>>> import numpy as np
>>> np.set_printoptions(suppress=True, linewidth=100)
>>> rnd = lambda a: np.round(a, 3) + 0
>>> X = np.loadtxt("data.csv", delimiter=",")
>>> print(X)
[[-2.942  0.588]
 [ 0.588  2.942]]
>>> x0 = np.array([3, 7])
>>> print(rnd(X * x0))
[[-8.826  4.116]
 [ 1.764 20.594]]
>>> print(np.sign((X @ x0).round(6)))
[-1.  1.]
>>> print(X @ np.eye(2)[0])
[-2.942  0.588]
>>> print(rnd(X @ (2 * x0)))
[-9.42  44.716]
>>> print(np.linalg.norm(X @ x0) <= np.linalg.norm(X, 2) * np.linalg.norm(x0) + 1e-9)
True
>>> f = np.array([3, 3])
>>> M2 = X + np.outer(f, np.eye(2)[1])
>>> print(rnd(np.linalg.det(M2) / np.linalg.det(X)), rnd(1 + np.linalg.solve(X, f)[1]))
2.177 2.177
>>> print(np.linalg.matrix_rank(np.linalg.inv(M2) - np.linalg.inv(X), tol=1e-8))
1
>>> print(np.linalg.matrix_rank(M2 - X))
1
>>> f = np.array([0, 2, 2])
>>> print(rnd(np.array([np.convolve(row, f, "same") for row in X])))
[[ 0.    -5.884 -4.708]
 [ 0.     1.176  7.06 ]]
>>> print(np.convolve(X[0], f))
[ 0.    -5.884 -4.708  1.176]
>>> print(rnd(np.polyval(f, X[0])))
[-3.884  3.176]
>>> print(rnd(np.correlate(X[0], X[1], "full")))
[-8.655  0.     0.346]
>>> M2 = np.linalg.inv(X)
>>> print(rnd(np.linalg.slogdet(X)[0]))
-1.0
>>> print((np.abs(M2) > 1e-9).astype(int))
[[1 1]
 [1 1]]
>>> print(rnd(X @ M2))
[[1. 0.]
 [0. 1.]]
>>> rng = np.random.default_rng(401813)
>>> idx = rng.permutation(2)
>>> print(idx)
[1 0]
>>> M2 = X[idx][:, idx]
>>> print(rnd(np.sort(np.abs(np.linalg.eigvals(M2)))))
[3. 3.]
>>> print(np.trace(M2))
0.0
>>> print(rnd(np.linalg.det(M2)), rnd(np.linalg.det(X[idx])))
-9.001 9.001
>>> print(np.allclose(M2, X))
False
>>> M = np.array([[4, 2, 5], [0, 4, 4], [4, 2, 5]])
>>> print(rnd(np.linalg.det(M.T)))
0.0
>>> print(rnd(np.linalg.det(M[::-1])))
0.0
>>> print(np.kron(np.eye(2, dtype=int), M))
[[4 2 5 0 0 0]
 [0 4 4 0 0 0]
 [4 2 5 0 0 0]
 [0 0 0 4 2 5]
 [0 0 0 0 4 4]
 [0 0 0 4 2 5]]
>>> print(rnd(np.poly(M)))
[  1. -13.  28.   0.]
>>> print(rnd(np.linalg.eigvals(M)))
[10.275  0.     2.725]
>>> M2 = np.array([[1, -5, 8], [5, 8, -9], [3, -4, 7]])
>>> print(M2.T @ M.T)
[[ 29  32  29]
 [-24  16 -24]
 [ 49  -8  49]]
>>> print(np.einsum("ij,ij->i", M, M))
[45 32 45]
>>> print(np.einsum("ij->j", M))
[ 8  8 14]
>>> print(np.linalg.matrix_rank(M @ M2))
2
>>> print(M @ M2)
[[ 29 -24  49]
 [ 32  16  -8]
 [ 29 -24  49]]
>>> print(np.vstack([M, M2.T]).shape)
(6, 3)
>>> print(np.einsum("ik,kj->ji", M, M2))
[[ 29  32  29]
 [-24  16 -24]
 [ 49  -8  49]]
>>> A = np.load("w.npy")
>>> print(A)
[[-2.  0. -3.  0. -3.]
 [ 0. -2.  0. -3.  0.]
 [-3.  0. -2.  0. -3.]
 [ 0. -3.  0. -2.  0.]
 [-3.  0. -3.  0. -2.]]
>>> # 2 blocks once reordered
>>> print(rnd(np.linalg.det(A)))
40.0
>>> print(rnd(np.linalg.matrix_power(A, 3)))
[[-170.    0. -171.    0. -171.]
 [   0.  -62.    0.  -63.    0.]
 [-171.    0. -170.    0. -171.]
 [   0.  -63.    0.  -62.    0.]
 [-171.    0. -171.    0. -170.]]
>>> print(rnd(np.sort(np.abs(np.linalg.eigvals(A)))))
[1. 1. 1. 5. 8.]
>>> np.linalg.determinant(A)
Traceback (most recent call last):
  File "<python-input-53>", line 1, in <module>
    np.linalg.determinant(A)
    ^^^^^^^^^^^^^^^^^^^^^
AttributeError: module 'numpy.linalg' has no attribute 'determinant'
>>> print(np.trace(A))
-10.0
>>> print((A + A.T) / 2)
[[-2.  0. -3.  0. -3.]
 [ 0. -2.  0. -3.  0.]
 [-3.  0. -2.  0. -3.]
 [ 0. -3.  0. -2.  0.]
 [-3.  0. -3.  0. -2.]]
>>> f = np.array([-2, -5, 0, 5, 1])
>>> M2 = A + np.outer(f, np.eye(5)[0])
>>> print(M2)
[[-4.  0. -3.  0. -3.]
 [-5. -2.  0. -3.  0.]
 [-3.  0. -2.  0. -3.]
 [ 5. -3.  0. -2.  0.]
 [-2.  0. -3.  0. -2.]]
>>> q, vecs = np.linalg.qr(A[:, :2])[0], np.linalg.qr(A[:, 2:])[0]
>>> s = np.linalg.svd(q.T @ vecs, compute_uv=False)
>>> print(rnd(np.linalg.norm(q @ q.T - vecs @ vecs.T, 2)))
1.0
>>> print(rnd(np.degrees(np.arccos(s.clip(0, 1)))))
[15.076 22.62 ]
>>> print(rnd(s))
[0.966 0.923]
>>> print((s > 0.9).sum())
2
>>> M2 = np.array([[2, 8, 3], [2, 6, 7]])
>>> K = np.block([[np.zeros((2, 2)), M2], [M2.T, np.zeros((3, 3))]])
>>> print(K)
[[0. 0. 2. 8. 3.]
 [0. 0. 2. 6. 7.]
 [2. 2. 0. 0. 0.]
 [8. 6. 0. 0. 0.]
 [3. 7. 0. 0. 0.]]
>>> print(np.all(np.linalg.eigvalsh(A) > 0))
False
>>> print(rnd(np.linalg.eigvalsh(A).min()))
-8.0
>>> print(np.linalg.matrix_rank(K, rtol=0.1))
4
>>> print(np.argsort(-np.linalg.norm(K, axis=0).round(6), kind="stable")[:3])
[3 1 0]
>>> print(rnd(np.linalg.norm(K, 2) / np.linalg.norm(K)))
0.686
>>> print([round(float(x), 3) for x in np.linalg.svd(K, compute_uv=False)[:3]])
[12.5, 12.5, 3.123]
>>> print(np.allclose(K @ K.T, K.T @ K))
True
>>> assert K == K.T
Traceback (most recent call last):
  File "<python-input-75>", line 1, in <module>
    assert K == K.T
           ^^^^^^^^
ValueError: The truth value of an array with more than one element is ambiguous. Use a.any() or a.all()
>>> print(rnd(np.abs(np.linalg.eigvals(K)).max()))
12.5
>>> print(rnd(np.sort(np.abs(np.linalg.eigvals(K)))))
[ 0.     3.123  3.123 12.5   12.5  ]
>>> print(np.trace(K))
0.0
>>> np.linalg.determinant(K)
Traceback (most recent call last):
  File "<python-input-79>", line 1, in <module>
    np.linalg.determinant(K)
    ^^^^^^^^^^^^^^^^^^^^^
AttributeError: module 'numpy.linalg' has no attribute 'determinant'
>>> W0 = np.load("m.npy")
>>> print(W0)
[[20 -7 -5 -9 -9]
 [ 9 23 -9  9  9]
 [-8  1 18  2 -1]
 [-7  9 -6 16  2]
 [-2 -7  8 -6 16]]
>>> U, s, Vt = np.linalg.svd(M)
>>> print(np.argmax(s[:-1] / (s[1:] + 1e-6)) + 1)
2
>>> M2 = U[:, :2] @ np.diag(s[:2]) @ Vt[:2]
>>> print(rnd(M2))
[[4. 2. 5.]
 [0. 4. 4.]
 [4. 2. 5.]]
>>> print(rnd(np.linalg.norm(M - M2) / np.linalg.norm(M)))
0.0
>>> print(np.linalg.matrix_rank(M, rtol=0.05))
2
>>> gram = W0.T @ W0
>>> print(np.trace(gram), (W0 ** 2).sum())
2718 2718
>>> print(np.linalg.matrix_rank(gram))
5
>>> print((W0 @ W0.T).shape)
(5, 5)
>>> print((W0 + W0.T) / 2)
[[20.   1.  -6.5 -8.  -5.5]
 [ 1.  23.  -4.   9.   1. ]
 [-6.5 -4.  18.  -2.   3.5]
 [-8.   9.  -2.  16.  -2. ]
 [-5.5  1.   3.5 -2.  16. ]]
>>> print(np.allclose(W0 @ W0.T, W0.T @ W0))
False
>>> print(np.trace(W0))
93
>>> print(W0 @ W0)
[[ 458 -324 -145 -343 -400]
 [ 378  475 -396  198  297]
 [-307  122  335  155   51]
 [-127  380 -234  376  214]
 [-157 -305  381 -221  191]]
>>> x0 = np.array([8, 5, 0, 8, 8])
>>> target = W0 @ x0
>>> coef, lr = np.zeros(5), 1 / np.linalg.norm(W0, 2) ** 2
>>> for i in range(30):
...     coef -= lr * W0.T @ (W0 @ coef - target)
...     if i % 5 == 0: print(i, round(np.linalg.norm(W0 @ coef - target), 3))
... 
0 111.706
5 43.098
10 33.881
15 29.817
20 26.58
25 23.754
>>> print(rnd(np.linalg.cond(W0)))
6.733
>>> mat = np.load("x.npy")
>>> print(mat)
[[2 2 0 0]
 [3 0 0 0]
 [0 0 2 2]
 [0 0 3 0]]
>>> blk = np.stack([mat, 5 * mat, mat[::-1]])
>>> print(np.linalg.matrix_rank(blk.reshape(3, -1)))
2
>>> print(np.einsum("bij,cij->bc", blk, blk))
[[ 34 170   0]
 [170 850   0]
 [  0   0  34]]
>>> print((blk @ mat.T).shape)
(3, 4, 4)
>>> print(rnd(np.linalg.det(blk)))
[   36. 22500.    36.]
>>> print(rnd(np.linalg.norm(blk, axis=(1, 2))))
[ 5.831 29.155  5.831]
>>> print(blk.shape)
(3, 4, 4)
>>> print(np.linalg.matrix_rank(blk))
[4 4 4]
>>> feats = np.load("sample0.npy")
>>> print(rnd(feats))
[[ 0.148 -0.697  0.077  0.697]
 [-0.697  0.43   0.063  0.57 ]
 [ 0.077  0.063  0.993 -0.063]
 [ 0.697  0.57  -0.063  0.43 ]]
>>> # equal to its transpose
>>> q, vecs = np.linalg.qr(feats[:, :1])[0], np.linalg.qr(feats[:, 1:])[0]
>>> s = np.linalg.svd(q.T @ vecs, compute_uv=False)
>>> print(rnd(s))
[0.]
>>> U, s, Vt = np.linalg.svd(K)
>>> vecs = Vt[:(s > 1e-8).sum()]
>>> x0 = K[0] + 4 * K[4] + rng.integers(2) * np.eye(5)[0]
>>> print(x0)
[12. 28.  2.  8.  3.]
>>> print(np.linalg.matrix_rank(np.vstack([K, x0])))
4
>>> print(rnd(np.diag(vecs.T @ vecs)))
[1.    1.    0.052 0.958 0.99 ]
>>> print(rnd(np.linalg.norm(x0 - vecs.T @ vecs @ x0)))
0.0
>>> print(np.allclose(vecs.T @ vecs @ x0, x0))
True
>>> M2 = np.array([[0, 2], [2, 4], [3, 3], [2, 0]])
>>> print(rnd(np.einsum("ik,kj->ji", feats, M2)))
[[ 0.232  2.19   2.979  1.81 ]
 [-2.261  0.514  3.387  3.486]]
>>> print(rnd(np.einsum("ij->j", feats)))
[0.225 0.366 1.07  1.634]
>>> print(np.linalg.matrix_rank(np.vstack([feats, M2.T])))
4
>>> print(rnd(np.einsum("ij,ij->i", feats, feats)))
[1. 1. 1. 1.]
>>> print(rnd(np.linalg.eigvalsh(feats).min()))
-1.0
>>> ev, vecs = np.linalg.eigh(feats)
>>> x0 = np.array([3, 3, 1, 2])
>>> print(rnd(np.abs(feats).sum(axis=1).max()), np.abs(ev).max())
1.761 1.0
>>> print(rnd(vecs * np.maximum(ev, 0) @ vecs.T))
[[ 0.574 -0.349  0.039  0.349]
 [-0.349  0.715  0.032  0.285]
 [ 0.039  0.032  0.996 -0.032]
 [ 0.349  0.285 -0.032  0.715]]
>>> print(rnd(x0 @ feats @ x0))
11.162
>>> print(rnd(x0 @ feats @ x0 / (x0 @ x0)), rnd(ev[0]), ev[-1])
0.485 -1.0 1.0
>>> m1 = np.load("case8.npy")
>>> print(m1)
[[ 0 -2  0 -2]
 [ 0 -1  0 -1]
 [ 0  0  0 -2]
 [ 0  0  0 -1]]
>>> print(m1 @ m1)
[[0 2 0 4]
 [0 1 0 2]
 [0 0 0 2]
 [0 0 0 1]]
>>> print([int(np.linalg.matrix_rank(np.linalg.matrix_power(m1, p))) for p in range(1, 5)])
[2, 2, 2, 2]
